% ipython --no-banner

In [1]: import numpy as np

In [2]: import numpy.linalg as la

In [3]: np.set_printoptions(suppress=True, linewidth=200)

In [4]: M = np.array([[0, 9, 0, 15], [3, -3, 5, -5], [0, 18, 0, 18], [6, -6, 6, -6]])

In [5]: M
Out[5]: 
array([[ 0,  9,  0, 15],
       [ 3, -3,  5, -5],
       [ 0, 18,  0, 18],
       [ 6, -6,  6, -6]])

In [6]: vec = np.array([6, -2, 2, 9])

In [7]: h1 = np.maximum(M @ vec, 0)

In [8]: np.round(np.tanh(M @ vec), 3)
Out[8]: array([ 1., -1.,  1.,  1.])

In [9]: np.einsum("ii->", M)
Out[9]: np.int64(-9)

In [10]: print(np.round(la.eigvals(M), 3))
[-23.44   13.261  -1.536   2.715]

In [11]: round(float(la.eigvals(M).sum().real), 3)
Out[11]: -9.0

In [12]: np.round(np.poly(M), 3)
Out[12]: array([   1.,    9., -327.,  324., 1296.])

In [13]: vec = np.array([0, 1, 1, 1])

In [14]: target = M @ vec

In [15]: target
Out[15]: array([24, -3, 36, -6])

In [16]: np.round(la.solve(M, M[:, 1]), 3)
Out[16]: array([0., 1., 0., 0.])

In [17]: np.round(la.solve(M, 3 * target), 3)
Out[17]: array([0., 3., 3., 3.])

In [18]: print(np.round(la.solve(M, target), 3))
[0. 1. 1. 1.]

In [19]: evals, evecs = la.eig(M)

In [20]: print(np.round(np.sort(la.eigvals(M.T)), 3))
[-23.44   -1.536   2.715  13.261]

In [21]: np.round(np.sort(la.eigvals(M @ M)), 3)
Out[21]: array([  2.359,   7.37 , 175.85 , 549.422])

In [22]: print(np.round(np.prod(evals), 3))
1296.0

In [23]: np.round(np.sort(la.eigvals(la.inv(M))), 3)
Out[23]: array([-0.651, -0.043,  0.075,  0.368])

In [24]: print(np.round(M @ evecs[:, 0] - evals[0] * evecs[:, 0], 3) + 0)
[0. 0. 0. 0.]

In [25]: rng = np.random.default_rng(559484)

In [26]: z = rng.permutation(4)

In [27]: z
Out[27]: array([3, 0, 1, 2])

In [28]: B = M[z][:, z]

In [29]: np.allclose(B, M)
Out[29]: False

In [30]: mat = np.loadtxt("x.csv", delimiter=",")

In [31]: mat
Out[31]: 
array([[ -0.433,  -0.1  ,  -1.61 ,   9.819,  -3.042,   7.949,  -9.706,  -0.007],
       [ -0.85 ,  -0.533,  -1.303,  11.016,  -5.039,   7.931,  -9.832,   0.963],
       [  0.134,   0.087,   0.698,   8.71 ,  -5.189,   9.456,  -9.612,  -0.694],
       [  0.136,  -1.294,  -1.029,  10.205,  -4.2  ,   7.668,  -8.5  ,  -0.828],
       [ -2.057,   0.043,  -0.332,   7.927,  -2.146,   9.424,  -8.465,   1.059],
       [  0.294,   0.232,  -0.09 ,   7.924,  -2.958,   9.446,  -8.194,  -0.418],
       [ -0.452,   1.236,  -0.609,   9.089,  -3.257,  10.325,  -7.582,  -0.944],
       [ -0.518,  -0.801,   0.186,   8.763,  -4.006,   8.68 ,  -8.542,   1.545],
       [ -1.136,  -1.304,   0.716,  10.305,  -2.155,   6.909,  -7.893,  -0.011],
       [  0.127,  -0.235,  -0.236,   9.25 ,  -5.012,  10.648,  -8.504,  -1.166],
       [  0.901,   1.002,  -1.334,  10.428,  -1.211,   7.328, -10.348,   1.296],
       [  0.619,  -0.117,   0.315,   7.946,  -3.689,   9.691, -10.458,   0.697],
       [ -0.085,  -0.76 ,   0.124,   9.261,  -2.915,   8.255,  -7.1  ,  -1.477],
       [ -1.253,   0.813,  -1.222,   9.234,  -2.256,   9.386,  -9.303,  -0.024],
       [ -0.095,   0.287,   1.496,   9.27 ,  -4.205,   9.707,  -7.92 ,   0.611],
       [  0.383,   0.004,  -0.641,   9.604,  -3.326,   9.605,  -7.229,   0.087],
       [  0.385,  -0.149,   0.812,   9.23 ,  -1.513,   8.819,  -8.469,   1.288],
       [  1.883,   1.575,  -2.52 ,   8.198,  -2.068,   9.035,  -7.552,   0.243],
       [ -1.   ,   0.287,  -0.222,   7.569,  -2.405,  10.099,  -8.885,  -0.466],
       [ -0.446,   0.677,   0.389,   8.535,  -4.131,   9.227,  -7.875,   1.694],
       [ -2.203,   0.05 ,  -0.351,   8.932,  -3.731,   7.855,  -8.724,  -0.384],
       [  1.317,  -0.037,   0.261,   7.485,  -3.198,   9.323,  -9.694,   0.023],
       [  0.699,  -1.288,  -0.434,   9.07 ,  -2.226,  10.142, -10.445,   0.071],
       [ -2.195,   1.048,  -1.455,   8.081,  -2.809,   9.231,  -8.169,  -0.742],
       [ -0.007,  -0.398,   0.223,   9.388,  -4.312,   9.608,  -8.739,  -0.283],
       [  0.358,   0.79 ,   0.418,   8.097,  -4.326,   8.25 ,  -9.409,   0.225],
       [ -1.344,   1.125,  -0.322,   8.808,  -2.991,   9.976,  -8.195,  -1.433],
       [ -0.682,   1.221,   0.933,   7.123,  -2.401,   8.923,  -8.142,   0.135],
       [ -0.08 ,  -2.383,   1.347,   7.936,  -3.726,  10.889,  -8.922,  -2.612],
       [ -0.353,  -0.795,  -0.41 ,   9.673,  -4.077,   7.906,  -9.765,   0.746],
       [  2.117,   0.194,   0.05 ,   9.345,  -1.499,   8.563,  -9.481,   2.021],
       [ -0.889,  -1.34 ,  -0.35 ,   7.851,  -2.431,  10.366,  -8.771,   0.104],
       [  0.379,  -1.129,  -1.072,   9.093,  -4.988,   8.614,  -8.005,   1.064],
       [ -1.675,  -1.29 ,  -1.055,   7.158,  -0.784,   8.587,  -9.968,  -0.441]])

In [32]: cov = M.T @ M

In [33]: print(np.trace(cov), (M ** 2).sum())
1166 1166

In [34]: np.diag(cov)
Out[34]: array([ 45, 450,  61, 610])

In [35]: print(np.round(la.svd(M, compute_uv=False) ** 2, 3))
[1057.721   93.139   13.915    1.225]

In [36]: np.round(la.eigvalsh(cov)[::-1], 3)
Out[36]: array([1057.721,   93.139,   13.915,    1.225])

In [37]: (M @ M.T).shape
Out[37]: (4, 4)
